$ ipython --no-banner

In [1]: import numpy as np

In [2]: import numpy.linalg as la

In [3]: np.set_printoptions(suppress=True, linewidth=120)

In [4]: mat = np.loadtxt("test10.csv", delimiter=",")

In [5]: print(mat)
[[  1.52   5.84   8.3 ]
 [  6.95  -7.64   2.09]
 [ -0.85  -5.92   0.46]
 [  7.92   5.68   6.21]
 [  5.87   2.14   3.42]
 [ -9.17  -7.07  12.02]
 [-27.98   7.26  -4.45]
 [ -2.88  -3.56  12.09]
 [ 14.33   2.54  10.07]
 [  3.6  -14.95  21.67]
 [ -2.93   4.65  -4.7 ]
 [-15.91  -4.64   9.54]
 [  7.33   6.21  18.89]
 [ -8.27   3.36   8.03]
 [  2.8   -3.66   1.39]
 [ -7.01  -0.6   12.67]
 [ 11.3   13.01  -7.26]
 [-16.26  -3.23  -1.16]
 [ -4.56   6.28   6.31]
 [  1.08  -0.79  14.88]
 [  5.52   8.82   7.6 ]
 [-29.93  -6.46 -10.61]
 [ -5.4    0.36   0.94]
 [  4.81   5.19   6.82]
 [ -3.93   2.72  -3.37]
 [  3.76  -5.28 -10.79]
 [ -9.27 -15.6   -0.66]
 [  2.81  -2.1  -17.18]
 [ -6.36   0.34   5.26]
 [  9.69  -8.01  -1.05]
 [  4.56  -0.9   -9.33]
 [-11.57   6.4   15.19]]

In [6]: vec = np.array([5, 2, 5])

In [7]: y = mat @ vec

In [8]: print(np.round(la.pinv(mat) @ mat, 2) + 0)
[[1. 0. 0.]
 [0. 1. 0.]
 [0. 0. 1.]]

In [9]: print(np.round(la.lstsq(mat, y)[0], 2))
[5. 2. 5.]

In [10]: rng = np.random.default_rng(998741)

In [11]: y = y + 0.1 * rng.normal(size=32)

In [12]: print(y.round(2))
[  60.86   29.96  -13.92   82.06   50.7     0.1  -147.57   38.93  127.06   96.54  -29.07  -41.16  143.47    5.46
   13.84   27.05   46.09  -93.49   21.42   78.29   83.19 -215.61  -21.6    68.58  -31.01  -45.5   -81.03  -76.05
   -4.75   27.11  -25.67   31.04]

In [13]: b, *_ = la.lstsq(mat, y)

In [14]: print(b.round(2))
[5. 2. 5.]

In [15]: A2 = np.c_[mat[:, :2] @ np.array([[0, -3], [3, 2]]), np.array([2, 3, 3, 1, 3, 1, 1, 2, 0, 2, 1, 3, 2, 2, 3, 0, 1, 1, 0, 3, 0, 3, 3, 0, 1, 2, 0, 0, 1, 1, 2, 1])]

In [16]: print(A2.round(2))
[[ 17.52   7.12   2.  ]
 [-22.92 -36.13   3.  ]
 [-17.76  -9.29   3.  ]
 [ 17.04 -12.4    1.  ]
 [  6.42 -13.33   3.  ]
 [-21.21  13.37   1.  ]
 [ 21.78  98.46   1.  ]
 [-10.68   1.52   2.  ]
 [  7.62 -37.91   0.  ]
 [-44.85 -40.7    2.  ]
 [ 13.95  18.09   1.  ]
 [-13.92  38.45   3.  ]
 [ 18.63  -9.57   2.  ]
 [ 10.08  31.53   2.  ]
 [-10.98 -15.72   3.  ]
 [ -1.8   19.83   0.  ]
 [ 39.03  -7.88   1.  ]
 [ -9.69  42.32   1.  ]
 [ 18.84  26.24   0.  ]
 [ -2.37  -4.82   3.  ]
 [ 26.46   1.08   0.  ]
 [-19.38  76.87   3.  ]
 [  1.08  16.92   3.  ]
 [ 15.57  -4.05   0.  ]
 [  8.16  17.23   1.  ]
 [-15.84 -21.84   2.  ]
 [-46.8   -3.39   0.  ]
 [ -6.3  -12.63   0.  ]
 [  1.02  19.76   1.  ]
 [-24.03 -45.09   1.  ]
 [ -2.7  -15.48   2.  ]
 [ 19.2   47.51   1.  ]]

In [17]: print(np.round(la.lstsq(mat, A2[:, 0])[0], 2) + 0)
[0. 3. 0.]

In [18]: print(np.round(la.norm(la.qr(mat)[0].T @ A2, axis=0) ** 2 / ((A2 ** 2).sum(axis=0) + 1e-12), 2))
[1.   1.   0.18]

In [19]: proj = A2 @ la.solve(A2.T @ A2, A2.T)

In [20]: print(np.round(proj @ A2[:, 2], 2) + 0)
[2. 3. 3. 1. 3. 1. 1. 2. 0. 2. 1. 3. 2. 2. 3. 0. 1. 1. 0. 3. 0. 3. 3. 0. 1. 2. 0. 0. 1. 1. 2. 1.]

In [21]: print(np.allclose(proj @ proj, proj))
True

In [22]: print(np.round(la.eigvalsh(proj), 2) + 0)
[0. 0. 0. 0. 0. 0. 0. 0. 0. 0. 0. 0. 0. 0. 0. 0. 0. 0. 0. 0. 0. 0. 0. 0. 0. 0. 0. 0. 0. 1. 1. 1.]

In [23]: print(la.matrix_rank(np.eye(32) - proj))
29

In [24]: F = np.array([[0.0, 0.0, 0.0, 1.0],
    ...:     [0.0, 0.0, 0.0, 0.0],
    ...:     [0.0, 0.0, 0.0, 0.0],
    ...:     [1.0, 0.0, 0.0, 0.0]])

In [25]: q, vecs = la.qr(mat[:, :2])[0], la.qr(mat[:, 2:])[0]

In [26]: sigma = la.svd(q.T @ vecs, compute_uv=False)

In [27]: print((sigma > 0.9).sum())
0

In [28]: print(sigma.round(2))
[0.04]

In [29]: print(np.round(la.norm(q @ q.T - vecs @ vecs.T, 2), 2))
1.0

In [30]: proj = np.triu(np.array([[3, 1, -1, 3], [-3, 3, -2, 3], [-1, 3, 2, 3], [1, 1, 2, -2]]), 1) + np.eye(4)

In [31]: A2 = proj @ F @ la.inv(proj)

In [32]: print(np.round(np.poly(A2), 2) + 0)
[ 1.  0. -1.  0.  0.]

In [33]: print(round(float(la.det(A2)), 2))
0.0

In [34]: print(la.matrix_rank(A2))
2

In [35]: print(np.trace(A2), np.trace(F))
0.0 0.0

In [36]: print(np.round(F @ la.pinv(F) @ F, 2))
[[0. 0. 0. 1.]
 [0. 0. 0. 0.]
 [0. 0. 0. 0.]
 [1. 0. 0. 0.]]

In [37]: print(round(float(np.trace(la.pinv(F) @ F)), 2))
2.0

In [38]: d = la.norm(mat[:, None] - mat[None], axis=-1)

In [39]: print(d.shape)
(32, 32)

In [40]: print((d + 1e9 * np.eye(32)).round(6).argmin(axis=1))
[23 29 14 23 23 15 21 15  3 19 24  5 19 28  2  7 30 11 13  7 23  6 28  3 10 30  2 25 22  1 25 13]

In [41]: M = np.load("data.npy")

In [42]: print(M)
[[ 0 -1  1 -1  0 -6  3  4  2]
 [ 1  0  4  0 -1 -1  0  6  1]
 [-1 -4  0 -1  0 -2 -1 -5 -3]
 [ 1  0  1  0  0 -1 -1  2 -5]
 [ 0  1  0  0  0 -3  0 -3 -3]
 [ 6  1  2  1  3  0 -1 -1  0]
 [-3  0  1  1  0  1  0  1 -1]
 [-4 -6  5 -2  3  1 -1  0 -6]
 [-2 -1  3  5  3  0  1  6  0]]

In [43]: T = np.stack([M, -1 * M, M[::-1]])

In [44]: print(np.einsum("bij,cij->bc", T, T))
[[ 522 -522  102]
 [-522  522 -102]
 [ 102 -102  522]]

In [45]: print(la.matrix_rank(T.reshape(3, -1)))
2

In [46]: print((T @ M.T).shape)
(3, 9, 9)

In [47]: print(np.allclose(M, M.T))
False

In [48]: print(np.round(np.sort(np.abs(la.eigvals(M))), 2) + 0)
[ 0.    2.16  2.16  5.01  5.01  7.88  7.88 13.   13.  ]

In [49]: left, sigma, VT = la.svd(M)

In [50]: print(np.argmax(sigma[:-1] / (sigma[1:] + 1e-6)) + 1)
8

In [51]: A2 = left[:, :8] @ np.diag(sigma[:8]) @ VT[:8]

In [52]: print(la.matrix_rank(A2))
8

In [53]: print(la.matrix_rank(M, rtol=0.05))
8

In [54]: print(np.round(np.abs(M - A2).max(), 2))
0.0

In [55]: print(A2.round(2) + 0)
[[ 0. -1.  1. -1.  0. -6.  3.  4.  2.]
 [ 1.  0.  4.  0. -1. -1.  0.  6.  1.]
 [-1. -4.  0. -1.  0. -2. -1. -5. -3.]
 [ 1.  0.  1.  0.  0. -1. -1.  2. -5.]
 [ 0.  1.  0.  0.  0. -3.  0. -3. -3.]
 [ 6.  1.  2.  1.  3.  0. -1. -1.  0.]
 [-3.  0.  1.  1.  0.  1.  0.  1. -1.]
 [-4. -6.  5. -2.  3.  1. -1.  0. -6.]
 [-2. -1.  3.  5.  3.  0.  1.  6.  0.]]

In [56]: print(round(float(la.norm(M - A2) / la.norm(M)), 2))
0.0

In [57]: labels = rng.permutation(9)

In [58]: print(labels)
[1 7 4 5 6 2 8 0 3]

In [59]: A2 = M[labels][:, labels]

In [60]: print(np.round(np.sort(np.abs(la.eigvals(A2))), 2) + 0)
[ 0.    2.16  2.16  5.01  5.01  7.88  7.88 13.   13.  ]

In [61]: print(np.trace(A2))
0

In [62]: print(round(la.det(A2), 2), round(float(la.det(M[labels])), 2))
0.0 -0.0

In [63]: print(np.allclose(A2, M))
False

In [64]: A = np.load("sample1.npy")

In [65]: print(A)
[[ 9.  2.  6.  2.  4.  2.  6.  6.  2.]
 [ 2.  6.  3.  1.  2.  1.  3.  3.  1.]
 [ 6.  3. 14.  3.  6.  3.  9.  9.  3.]
 [ 2.  1.  3.  6.  2.  1.  3.  3.  1.]
 [ 4.  2.  6.  2.  9.  2.  6.  6.  2.]
 [ 2.  1.  3.  1.  2.  6.  3.  3.  1.]
 [ 6.  3.  9.  3.  6.  3. 14.  9.  3.]
 [ 6.  3.  9.  3.  6.  3.  9. 14.  3.]
 [ 2.  1.  3.  1.  2.  1.  3.  3.  6.]]

In [66]: # symmetric

In [67]: u, r1 = A[6], A[7]

In [68]: print(u @ r1)
441.0

In [69]: pr = (u @ r1) / (u @ u) * u

In [70]: print(round(la.norm(u + r1) ** 2 + la.norm(u - r1) ** 2, 2))
1864.0

In [71]: print(np.outer(u, r1))
[[ 36.  18.  54.  18.  36.  18.  54.  84.  18.]
 [ 18.   9.  27.   9.  18.   9.  27.  42.   9.]
 [ 54.  27.  81.  27.  54.  27.  81. 126.  27.]
 [ 18.   9.  27.   9.  18.   9.  27.  42.   9.]
 [ 36.  18.  54.  18.  36.  18.  54.  84.  18.]
 [ 18.   9.  27.   9.  18.   9.  27.  42.   9.]
 [ 84.  42. 126.  42.  84.  42. 126. 196.  42.]
 [ 54.  27.  81.  27.  54.  27.  81. 126.  27.]
 [ 18.   9.  27.   9.  18.   9.  27.  42.   9.]]

In [72]: print(round(la.norm(A, "nuc"), 2))
84.0

In [73]: print(round(la.norm(A) ** 2 / la.norm(A, 2) ** 2, 2))
1.1

In [74]: print(round(la.norm(A[5] - A[0]), 2))
9.95

In [75]: print(round(la.norm(A, 1), 2), np.round(la.norm(A, np.inf), 2))
56.0 56.0

In [76]: A2 = A / np.sqrt((A ** 2).mean(axis=1, keepdims=True))

In [77]: print(np.round(A - A.mean(axis=1, keepdims=True), 2))
[[ 4.67 -2.33  1.67 -2.33 -0.33 -2.33  1.67  1.67 -2.33]
 [-0.44  3.56  0.56 -1.44 -0.44 -1.44  0.56  0.56 -1.44]
 [-0.22 -3.22  7.78 -3.22 -0.22 -3.22  2.78  2.78 -3.22]
 [-0.44 -1.44  0.56  3.56 -0.44 -1.44  0.56  0.56 -1.44]
 [-0.33 -2.33  1.67 -2.33  4.67 -2.33  1.67  1.67 -2.33]
 [-0.44 -1.44  0.56 -1.44 -0.44  3.56  0.56  0.56 -1.44]
 [-0.22 -3.22  2.78 -3.22 -0.22 -3.22  7.78  2.78 -3.22]
 [-0.22 -3.22  2.78 -3.22 -0.22 -3.22  2.78  7.78 -3.22]
 [-0.44 -1.44  0.56 -1.44 -0.44 -1.44  0.56  0.56  3.56]]

In [78]: print(np.round(la.norm(A2, axis=1), 2))
[3. 3. 3. 3. 3. 3. 3. 3. 3.]

In [79]: print(A2[0].round(2))
[1.82 0.4  1.21 0.4  0.81 0.4  1.21 1.21 0.4 ]

In [80]: arr = np.load("arr.npy")

In [81]: print(arr)
[[ 9  3  3  6  7  6  6  4]
 [ 3 14  6 12  8 11  8 10]
 [ 3  6  6  8  2  3  6  4]
 [ 6 12  8 14  7  8  9  9]
 [ 7  8  2  7 11 11  5  7]
 [ 6 11  3  8 11 14  8  9]
 [ 6  8  6  9  5  8 10  7]
 [ 4 10  4  9  7  9  7 10]]

In [82]: # looks like rank 6

In [83]: vals, vecs = la.eigh(arr)

In [84]: vec = np.array([0, -3, 1, 0, -1, 1, 1, 2])

In [85]: print(np.round(la.eigvalsh(arr[1:, 1:]), 2) + 0)
[ 0.    0.31  1.9   2.95  4.01 11.23 58.6 ]

In [86]: print(round(float(vec @ arr @ vec / (vec @ vec)), 2), round(float(vals[0]), 2), round(float(vals[-1]), 2))
2.06 -0.0 61.88

In [87]: print(vec @ arr @ vec)
35
